In [1]: import numpy as np

In [2]: import numpy.linalg as la

In [3]: np.set_printoptions(suppress=True, linewidth=120)

In [4]: J = np.maximum(np.array([[2, 2],
   ...:     [1, -3],
   ...:     [3, 3],
   ...:     [-2, -2],
   ...:     [1, 3],
   ...:     [3, -3],
   ...:     [1, -3],
   ...:     [1, -3],
   ...:     [3, 3],
   ...:     [3, -3],
   ...:     [2, 3],
   ...:     [1, 1],
   ...:     [3, 0],
   ...:     [-2, -3],
   ...:     [-1, -2],
   ...:     [0, -2],
   ...:     [3, 3],
   ...:     [1, 0],
   ...:     [-3, -2],
   ...:     [2, -3],
   ...:     [3, 2],
   ...:     [2, -2],
   ...:     [-2, 2],
   ...:     [-1, -1],
   ...:     [3, 1],
   ...:     [0, 1],
   ...:     [-1, -1]]) @ np.array([[3, 3, 1, 0], [0, 0, 3, 1]]) + np.array([1, 0, 1, 2]), 0)

In [5]: J
Out[5]: 
array([[ 7,  6,  9,  4],
       [ 4,  3,  0,  0],
       [10,  9, 13,  5],
       [ 0,  0,  0,  0],
       [ 4,  3, 11,  5],
       [10,  9,  0,  0],
       [ 4,  3,  0,  0],
       [ 4,  3,  0,  0],
       [10,  9, 13,  5],
       [10,  9,  0,  0],
       [ 7,  6, 12,  5],
       [ 4,  3,  5,  3],
       [10,  9,  4,  2],
       [ 0,  0,  0,  0],
       [ 0,  0,  0,  0],
       [ 1,  0,  0,  0],
       [10,  9, 13,  5],
       [ 4,  3,  2,  2],
       [ 0,  0,  0,  0],
       [ 7,  6,  0,  0],
       [10,  9, 10,  4],
       [ 7,  6,  0,  0],
       [ 0,  0,  5,  4],
       [ 0,  0,  0,  1],
       [10,  9,  7,  3],
       [ 1,  0,  4,  3],
       [ 0,  0,  0,  1]])

In [6]: # row 6 repeats row 1

In [7]: labels = J[:, 0] > np.median(J[:, 0])

In [8]: u = J[labels].mean(axis=0) - J[~labels].mean(axis=0)

In [9]: labels.astype(int)
Out[9]: array([1, 0, 1, 0, 0, 1, 0, 0, 1, 1, 1, 0, 1, 0, 0, 0, 1, 0, 0, 1, 1, 1, 0, 0, 1, 0, 0])
